% python3 -q
>>> import numpy as np
>>> import numpy.linalg as la
>>> np.set_printoptions(precision=1, suppress=True, linewidth=140)
>>> mat = np.load("out8.npy")
>>> print(mat)
[[0 0 1 2]
 [0 0 1 1]
 [0 0 0 1]
 [0 0 0 0]]
>>> mat @ mat
array([[0, 0, 0, 1],
       [0, 0, 0, 1],
       [0, 0, 0, 0],
       [0, 0, 0, 0]])
>>> np.prod(np.diag(mat)), np.round(la.det(mat), 1)
(np.int64(0), np.float64(0.0))
>>> try:
...     la.inv(mat)
... except la.LinAlgError as e:
...     print(e)
... 
Singular matrix
>>> np.argsort(-la.norm(mat, axis=0).round(6), kind="stable")[:3]
array([3, 2, 0])
>>> la.cond(mat) > 100
np.True_
>>> W0 = np.load("run6.npy")
>>> W0
array([[0, 2, 5],
       [0, 0, 7],
       [0, 0, 0]])
>>> # triangular
>>> C2 = W0.T @ W0
>>> la.svd(W0, compute_uv=False) ** 2
array([75.4,  2.6,  0. ])
>>> np.trace(C2), (W0 ** 2).sum()
(np.int64(78), np.int64(78))
>>> la.matrix_rank(C2)
np.int64(2)
>>> (W0 @ W0.T).shape
(3, 3)
>>> hat = np.triu(np.array([[4, 1, 0], [1, 0, 0], [4, 0, 3]]), 1) + np.eye(3)
>>> other = hat @ W0 @ la.inv(hat)
>>> hat @ W0 - W0 @ hat
array([[0., 0., 7.],
       [0., 0., 0.],
       [0., 0., 0.]])
>>> la.matrix_rank(other)
np.int64(2)
>>> round(la.det(other), 1)
np.float64(0.0)
>>> other
array([[ 0.,  2., 12.],
       [ 0.,  0.,  7.],
       [ 0.,  0.,  0.]])
>>> np.prod(np.diag(W0)), round(la.det(W0), 1)
(np.int64(0), np.float64(0.0))
>>> [int(la.matrix_rank(la.matrix_power(W0, p))) for p in range(1, 4)]
[2, 1, 0]
>>> la.matrix_rank(W0 - W0[0, 0] * np.eye(3))
np.int64(2)
>>> W0 @ W0
array([[ 0,  0, 14],
       [ 0,  0,  0],
       [ 0,  0,  0]])
>>> Uu, sv, Vh = la.svd(W0)
>>> print(sv)
[8.7 1.6 0. ]
>>> other = Uu[:, :2] @ np.diag(sv[:2]) @ Vh[:2]
>>> other.round(1) + 0
array([[0., 2., 5.],
       [0., 0., 7.],
       [0., 0., 0.]])
>>> np.round(np.abs(W0 - other).max(), 1)
np.float64(0.0)
>>> rng = np.random.default_rng(792)
>>> M = np.triu(rng.random((3, 3)) < 0.8, 1).astype(int)
>>> M = M + M.T
>>> M
array([[0, 1, 0],
       [1, 0, 1],
       [0, 1, 0]])
>>> other = np.array([[0, 2], [1, 0]])
>>> C = np.kron(other, M)
>>> C.shape
(6, 6)
>>> C
array([[0, 0, 0, 0, 2, 0],
       [0, 0, 0, 2, 0, 2],
       [0, 0, 0, 0, 2, 0],
       [0, 1, 0, 0, 0, 0],
       [1, 0, 1, 0, 0, 0],
       [0, 1, 0, 0, 0, 0]])
>>> la.matrix_rank(C)
np.int64(4)
>>> [round(float(x), 1) for x in la.svd(C, compute_uv=False)[:3]]
[2.8, 2.8, 1.4]
>>> m1 = np.array([[1.0, 0.2, 0.0, 0.0],
...     [0.2, 1.0, 0.2, 0.0],
...     [0.0, 0.2, 1.0, 0.2],
...     [0.0, 0.0, 0.2, 1.0]])
>>> # equal to its transpose
>>> other = m1 / la.norm(m1, axis=1, keepdims=True)
>>> C2 = other @ other.T
>>> (np.abs(C2) > 0.9).astype(int)
array([[1, 0, 0, 0],
       [0, 1, 0, 0],
       [0, 0, 1, 0],
       [0, 0, 0, 1]])
>>> C2[0].round(1) + 0
array([1. , 0.4, 0. , 0. ])
>>> np.argwhere(np.triu(np.abs(C2) > 0.95, 1))
array([], shape=(0, 2), dtype=int64)
>>> C2.round(1) + 0
array([[1. , 0.4, 0. , 0. ],
       [0.4, 1. , 0.4, 0. ],
       [0. , 0.4, 1. , 0.4],
       [0. , 0. , 0.4, 1. ]])
